>>> import numpy as np
>>> np.set_printoptions(suppress=True, linewidth=160)
>>> rd = lambda a: np.round(a, 2) + 0
>>> W0 = np.loadtxt("data.csv", delimiter=",")
>>> W0
array([[-1.,  0., -1.,  0.],
       [ 1., -2.,  1., -2.],
       [-1.,  0., -1.,  0.],
       [ 1., -2.,  1., -2.]])
>>> Uu, sig, vt = np.linalg.svd(W0)
>>> V = vt[:(sig > 1e-8).sum()]
>>> rng = np.random.default_rng(960298)
>>> x = W0[3] + -3 * W0[1] + rng.integers(2) * np.eye(4)[3]
>>> x
array([-2.,  4., -2.,  5.])
>>> rd(V.T @ V)
array([[0.5, 0. , 0.5, 0. ],
       [0. , 0.5, 0. , 0.5],
       [0.5, 0. , 0.5, 0. ],
       [0. , 0.5, 0. , 0.5]])
>>> np.linalg.matrix_rank(np.vstack([W0, x]))
np.int64(3)
>>> out = np.array([[3, 2, 3], [0, 3, 2]])
>>> C = np.kron(out, W0)
>>> np.linalg.matrix_rank(C)
np.int64(4)
>>> C.shape
(8, 12)
>>> feats = np.load("x.npy")
>>> feats
array([[ 0,  0,  0],
       [ 0,  0,  0],
       [ 0,  0,  0],
       [-4, -1,  1],
       [ 0,  0,  0],
       [-2,  0, -1],
       [-4, -1,  1],
       [-2, -2, -2],
       [-2, -1,  2],
       [-2, -1,  2],
       [ 0,  0,  0],
       [ 0,  0,  0],
       [-2,  0, -1],
       [ 0,  0,  0]])
>>> # row 1 repeats row 0
>>> cov = np.cov(feats, rowvar=False)
>>> rd(np.polyfit(feats[:, 1], feats[:, 0], 1))
array([ 1.53, -0.63])
>>> np.argsort(-feats.std(axis=0).round(6), kind="stable")
array([0, 2, 1])
>>> rd(np.corrcoef(feats.T))
array([[ 1.  ,  0.66, -0.25],
       [ 0.66,  1.  , -0.12],
       [-0.25, -0.12,  1.  ]])
>>> rd(cov)
array([[ 2.22,  0.64, -0.42],
       [ 0.64,  0.42, -0.09],
       [-0.42, -0.09,  1.21]])
>>> rd(feats.std(axis=0))
array([1.44, 0.62, 1.06])
>>> x = np.array([-1, 0, 2])
>>> rhs = feats @ x
>>> rd(np.linalg.pinv(feats) @ feats)
array([[1., 0., 0.],
       [0., 1., 0.],
       [0., 0., 1.]])
>>> rhs
array([ 0,  0,  0,  6,  0,  0,  6, -2,  6,  6,  0,  0,  0,  0])
>>> rhs = rhs + 0.1 * rng.normal(size=14)
>>> rd(rhs)
array([ 0.07,  0.06,  0.06,  6.19, -0.28, -0.04,  5.97, -1.84,  5.94,  6.08, -0.01, -0.08, -0.11,  0.02])
>>> b, *_ = np.linalg.lstsq(feats, rhs)
>>> b.round()
array([-1., -0.,  2.])
>>> rd(np.linalg.norm(rhs - feats @ b))
np.float64(0.39)
>>> [round(float(np.linalg.norm(np.linalg.solve(feats.T @ feats + lam * np.eye(3), feats.T @ rhs))), 2) for lam in (0, 1, 10, 100)]
[2.23, 2.12, 1.55, 0.54]
>>> Xs = (feats - feats.mean(axis=0)) / feats.std(axis=0)
>>> rd(Xs.std(axis=0))
array([1., 1., 1.])
>>> b = np.linalg.lstsq(np.delete(Xs, 0, axis=1), Xs[:, 0])[0]
>>> np.abs(b).argmax()
np.int64(0)
>>> rd(b)
array([ 0.64, -0.18])
>>> rd(1 - np.var(Xs[:, 0] - np.delete(Xs, 0, axis=1) @ b))
np.float64(0.47)
>>> m1 = np.loadtxt("a.csv", delimiter=",")
>>> m1
array([[ 19.23,   3.28, -18.73],
       [ 28.34,  34.41,  -8.37],
       [-10.25,  -1.38,  -8.08],
       [ -6.99,  11.64, -13.88],
       [ 39.12,  -4.32,   6.08],
       [ 28.79,  -4.96,  10.59],
       [-28.67, -24.8 ,   1.56],
       [ 12.69,   3.58,  10.91],
       [ 59.55,  17.85,  16.85],
       [-25.  ,  -2.07,  -7.79],
       [  0.92,   7.62,  12.07],
       [ -9.78,  -7.02,  19.92],
       [ 37.45,  -6.95,  15.45],
       [-14.35, -11.13,   1.74],
       [-21.35,  11.55, -25.35],
       [-23.11,  -2.74,   0.52],
       [-15.79, -24.99,  -3.96],
       [  5.11,  19.64,  -0.15],
       [ 27.08,  19.99,   2.7 ]])
>>> Xs = m1 - m1.mean(axis=0)
>>> Uu, sig, vt = np.linalg.svd(Xs, full_matrices=False)
>>> rd((sig ** 2).sum() ** 2 / (sig ** 4).sum())
np.float64(1.77)
>>> rd(sig ** 2 / (sig ** 2).sum())
array([0.72, 0.21, 0.07])
>>> np.abs(Uu[:, 0]).argmax()
np.int64(8)
>>> rd(vt[0] * np.sign(vt[0, np.abs(vt[0]).argmax()]))
array([0.93, 0.3 , 0.19])
>>> out = np.array([[0, 2], [-2, 1], [1, -1]])
>>> rd(np.einsum("ij->j", m1))
array([102.99,  39.2 ,  12.08])
>>> np.vstack([m1, out.T]).shape
(21, 3)
>>> def softmax(z):
...     e = np.exp(z - z.max(axis=-1, keepdims=True))
...     return e / e.sum(axis=-1, keepdims=True)
... 
>>> rd(softmax(10 * m1[10]))
array([0., 0., 1.])
>>> rd(softmax(m1[10]))
array([0.  , 0.01, 0.99])
>>> rd(softmax(m1).sum(axis=1))
array([1., 1., 1., 1., 1., 1., 1., 1., 1., 1., 1., 1., 1., 1., 1., 1., 1., 1., 1.])
>>> scores = m1 @ m1.T / np.sqrt(3)
>>> softmax(scores)[10] @ m1
array([59.55, 17.85, 16.85])
>>> d = np.linalg.norm(m1[:, None] - m1[None], axis=-1)
>>> np.unravel_index(d.round(6).argmax(), d.shape)
(np.int64(6), np.int64(8))
>>> np.flatnonzero(d[0] < d.mean() / 2)
array([0])
>>> d.mean(axis=1).argmax()
np.int64(8)
>>> np.linalg.matrix_rank(d ** 2)
np.int64(5)
>>> d.shape
(19, 19)
>>> (d + 1e9 * np.eye(19)).round(6).argmin(axis=1)
array([ 3, 18, 13,  2, 12, 12, 16, 10,  4, 15,  7, 13,  4, 15,  3,  9,  6, 10,  1])
>>> out = np.c_[m1[:, :1] @ np.array([[0]]), np.array([-2, -1, 0, 0, 1, 2, -1, 2, 0, 1, 0, -2, 0, 1, 0, 2, 1, 1, 0])]
>>> out
array([[ 0., -2.],
       [ 0., -1.],
       [ 0.,  0.],
       [ 0.,  0.],
       [ 0.,  1.],
       [ 0.,  2.],
       [ 0., -1.],
       [ 0.,  2.],
       [ 0.,  0.],
       [ 0.,  1.],
       [ 0.,  0.],
       [ 0., -2.],
       [ 0.,  0.],
       [ 0.,  1.],
       [ 0.,  0.],
       [ 0.,  2.],
       [ 0.,  1.],
       [ 0.,  1.],
       [ 0.,  0.]])
>>> rd(np.linalg.norm(out - m1 @ np.linalg.lstsq(m1, out)[0], axis=0))
array([0.  , 5.11])
>>> data = np.array([[-0.6, 1.9, 8.0], [0.5, -1.0, -7.0], [-1.1, 1.2, -12.0]])
>>> data
array([[ -0.6,   1.9,   8. ],
       [  0.5,  -1. ,  -7. ],
       [ -1.1,   1.2, -12. ]])
>>> rd(np.linalg.det(data[::-1]))
np.float64(-9.79)
>>> rd(np.linalg.det(data.T))
np.float64(9.79)
>>> rd(np.linalg.eigvals(data))
array([-9.83,  0.25, -4.02])
>>> np.einsum("ij,ji->", data, data)
np.float64(112.86)
>>> Uu, sig, vt = np.linalg.svd(data)
>>> np.argmax(sig[:-1] / (sig[1:] + 1e-6)) + 1
np.int64(2)
>>> rd(sig)
array([16.04,  2.74,  0.22])
>>> out = Uu[:, :2] @ np.diag(sig[:2]) @ vt[:2]
>>> np.linalg.matrix_rank(out)
np.int64(2)
>>> rd(np.linalg.norm(data - out) / np.linalg.norm(data))
np.float64(0.01)
>>> rd(np.linalg.norm(data - out, 2)), rd(sig[2])
(np.float64(0.22), np.float64(0.22))
>>> Xs = (m1 - m1.mean(axis=0)) / m1.std(axis=0)
>>> Xs.std(axis=0)
array([1., 1., 1.])
>>> np.argwhere(np.abs(Xs) > 2)
array([[ 1,  1],
       [ 8,  0],
       [14,  2]])
>>> b = np.linalg.lstsq(np.delete(Xs, 2, axis=1), Xs[:, 2])[0]
>>> rd(b)
array([ 0.62, -0.46])
>>> np.abs(b).argmax()
np.int64(0)
>>> rd(1 - np.var(Xs[:, 2] - np.delete(Xs, 2, axis=1) @ b))
np.float64(0.34)
